In [1]: import numpy as np

In [2]: import numpy.linalg as la

In [3]: np.set_printoptions(precision=1, suppress=True, linewidth=120, sign=" ")

In [4]: W0 = np.load("data.npy")

In [5]: print(W0)
[[ 1  0  0  0  0  0  0  0  0]
 [ 4  1  0  0  0  0  0  0  0]
 [ 0  0  1  0  0  0  0  0  0]
 [ 3  1  0  1  0  0  0  0  0]
 [ 4  4  1  0  1  0  0  0  0]
 [ 4  0  2  1  1  1  0  0  0]
 [ 5  3  1  5  4  4  1  0  0]
 [ 4  4  4  4  4  4  3  1  0]
 [ 5  5  5  4  2  2  4  4  1]]

In [6]: # triangular, det is the product of the diagonal

In [7]: C2 = W0.T @ W0

In [8]: print(np.round(la.svd(W0, compute_uv=False) ** 2, 1) + 0)
[ 346.3   32.1   25.9    8.3    4.5    0.7    0.2    0.     0. ]

In [9]: print((W0 @ W0.T).shape)
(9, 9)

In [10]: u = np.array([3, 4])

In [11]: print(np.correlate(W0[3], W0[8], "full"))
[  3  13  16  11  12  18  21  22  24  10   5   5   0   0   0   0   0]

In [12]: print(np.convolve(W0[3], u))
[  9  15   4   3   4   0   0   0   0   0]

In [13]: print(np.array([np.convolve(row, u, "same") for row in W0]))
[[  3   4   0   0   0   0   0   0   0]
 [ 12  19   4   0   0   0   0   0   0]
 [  0   0   3   4   0   0   0   0   0]
 [  9  15   4   3   4   0   0   0   0]
 [ 12  28  19   4   3   4   0   0   0]
 [ 12  16   6  11   7   7   4   0   0]
 [ 15  29  15  19  32  28  19   4   0]
 [ 12  28  28  28  28  28  25  15   4]
 [ 15  35  35  32  22  14  20  28  19]]

In [14]: print(np.polyval(u, W0[3]))
[ 13   7   4   7   4   4   4   4   4]

In [15]: F = np.loadtxt("layer16.csv", delimiter=",")

In [16]: print(F)
[[ 1.1  0.4  0.6  0.4 -0.8 -0.2 -0.9  0.8  0.8 -0.4]
 [-0.6  1.3 -0.4 -1.2 -0.7  0.3  0.1  0.7  1.4 -0.3]
 [-1.2  1.9  1.5 -0.3  0.  -0.2 -0.8  1.3  0.4 -0.1]
 [-0.1  0.2 -0.5  0.3 -0.2 -1.3  1.6  1.3  0.  -0.7]
 [ 1.   0.9  0.9  0.5 -1.2  0.  -1.   0.9  0.6 -0.7]]

In [17]: B = np.array([[1, 3, 3],
    ...:     [3, 2, 0],
    ...:     [0, 0, 3],
    ...:     [1, 3, 1],
    ...:     [0, 1, 0],
    ...:     [0, 3, 0],
    ...:     [0, 3, 2],
    ...:     [0, 2, 0],
    ...:     [3, 2, 0],
    ...:     [2, 1, 0]])

In [18]: print(np.einsum("ij,ij->i", F, F))
[ 4.8  6.8  9.9  6.9  7. ]

In [19]: print(la.matrix_rank(F @ B))
3

In [20]: print(np.einsum("ik,kj->ij", F, B))
[[ 4.3  4.   3.7]
 [ 5.7  1.6 -4. ]
 [ 5.2 -0.4 -1. ]
 [-0.6  3.6  1.7]
 [ 4.6  4.4  4.2]]

In [21]: print(np.vstack([F, B.T]).shape)
(8, 10)

In [22]: print(F @ B)
[[ 4.3  4.   3.7]
 [ 5.7  1.6 -4. ]
 [ 5.2 -0.4 -1. ]
 [-0.6  3.6  1.7]
 [ 4.6  4.4  4.2]]

In [23]: rng = np.random.default_rng(14)

In [24]: B = F + rng.integers(-2, 3, (5, 4)) @ rng.integers(-2, 3, (4, 10))

In [25]: print(B)
[[-0.9  0.4 -6.4  6.4  9.2 -2.2  1.1  4.8  0.8  2.6]
 [ 1.4 -4.7 -9.4 -4.2 -1.7  3.3 -0.9 -3.3 -5.6 -4.3]
 [-1.2  0.9 -0.5 -3.3 -1.  -0.2  2.2  2.3 -0.6 -2.1]
 [-0.1 -3.8 -6.5 -2.7 -1.2 -0.3  2.6 -0.7 -5.  -3.7]
 [ 3.   1.9  1.9  0.5 -1.2  1.  -1.   1.9  2.6 -0.7]]

In [26]: print(np.round(la.svd(B - F, compute_uv=False), 1) + 0)
[ 18.3  14.9   4.8   3.1   0. ]

In [27]: print(np.abs(B - F).sum(axis=1))
[ 36.  40.  14.  26.   8.]

In [28]: print(la.matrix_rank(B - F, tol=1e-8))
4

In [29]: print(F - F[0])
[[ 0.   0.   0.   0.   0.   0.   0.   0.   0.   0. ]
 [-1.7  0.9 -1.  -1.6  0.1  0.5  1.  -0.1  0.6  0.1]
 [-2.3  1.5  0.9 -0.7  0.8  0.   0.1  0.5 -0.4  0.3]
 [-1.2 -0.2 -1.1 -0.1  0.6 -1.1  2.5  0.5 -0.8 -0.3]
 [-0.1  0.5  0.3  0.1 -0.4  0.2 -0.1  0.1 -0.2 -0.3]]

In [30]: print(la.svd(F, compute_uv=False))
[ 4.2  2.8  2.5  1.9  0.4]

In [31]: print(F.sum(axis=1))
[ 1.8  0.6  2.5  0.6  1.9]

In [32]: print(np.unravel_index(np.abs(F).argmax(), F.shape))
(np.int64(2), np.int64(1))

In [33]: feats = np.load("case7.npy")

In [34]: print(feats)
[[-26.9 -15.    8.2  33.8   7.2   0.1 -24.7]
 [ 27.8  11.7   2.2   1.4  -5.5  22.1  14.6]
 [ 28.1  12.2   3.    0.5  -2.7  20.4  14.5]
 [ 28.   12.    3.5   1.   -2.5  21.5  15.6]
 [-28.2 -14.9   8.9  31.8   7.1  -0.6 -25. ]
 [ 26.9  11.9   2.1   0.7  -4.6  22.1  12.5]
 [-26.8 -16.8   6.8  32.3   8.8  -0.1 -24.3]
 [ 26.2  11.    0.9  -2.1  -3.7  18.9  13.2]
 [-25.6 -14.3   7.8  32.5   8.3   1.1 -24.2]
 [ 28.1  12.2   2.7  -0.8  -3.9  19.7  13.7]
 [ 27.7  13.1   2.1  -0.6  -4.3  19.7  12.5]
 [ 29.6  12.8   2.9  -1.2  -3.6  19.5  12.4]
 [-26.2 -12.3   9.6  32.2   9.1  -0.6 -24.1]
 [ 28.8  10.8   2.2  -1.2  -6.   20.3  14.2]
 [ 28.8  13.3   1.1   0.7  -2.6  19.3  13.9]
 [ 28.9  12.    2.3  -0.5  -3.5  21.4  14.8]
 [-27.1 -13.    9.2  34.    8.   -0.2 -23.7]
 [ 28.3  12.1   0.9   1.   -3.4  20.6  11.5]
 [ 27.6  12.1   0.8   0.9  -4.2  19.2  12.1]]

In [35]: B = np.array([[1, 5, -2],
    ...:     [-5, 2, -4],
    ...:     [1, -3, -1],
    ...:     [-4, 2, 1],
    ...:     [1, 4, 0],
    ...:     [1, 2, -1],
    ...:     [4, 1, 1]])

In [36]: print(la.matrix_rank(np.vstack([feats, B.T])))
7

In [37]: C2 = F.T @ F

In [38]: print(np.round(np.trace(C2), 1), round(float((F ** 2).sum()), 1))
35.4 35.4

In [39]: print(np.allclose(C2, C2.T))
True

In [40]: print(la.matrix_rank(C2))
5

In [41]: m1 = np.array([[-1.7, -1.0, 3.0, -1.0, 1.0, 0.0],
    ...:     [-2.0, 1.3, 2.0, 3.0, 1.0, 0.0],
    ...:     [2.0, -1.0, 1.3, 2.0, -3.0, 2.0],
    ...:     [2.0, -3.0, 1.0, 2.3, -1.0, 3.0],
    ...:     [2.0, 2.0, 2.0, -3.0, 1.3, -3.0],
    ...:     [-2.0, -1.0, 3.0, -1.0, 1.0, 0.3]])

In [42]: t3 = np.stack([m1, -2 * m1, m1[::-1]])

In [43]: print(t3.sum(axis=0))
[[-0.3  0.   0.   0.   0.   0.3]
 [ 4.   0.7  0.  -6.   0.3 -3. ]
 [ 0.  -2.  -0.3  0.3  2.   1. ]
 [ 0.   2.   0.3 -0.3 -2.  -1. ]
 [-4.  -0.7  0.   6.  -0.3  3. ]
 [ 0.3  0.   0.   0.   0.  -0.3]]

In [44]: print(la.norm(t3, axis=(1, 2)))
[ 11.6  23.3  11.6]

In [45]: print(la.matrix_rank(t3.reshape(3, -1)))
2

In [46]: print(la.matrix_rank(t3))
[ 6  6  6]

In [47]: print(t3.shape)
(3, 6, 6)
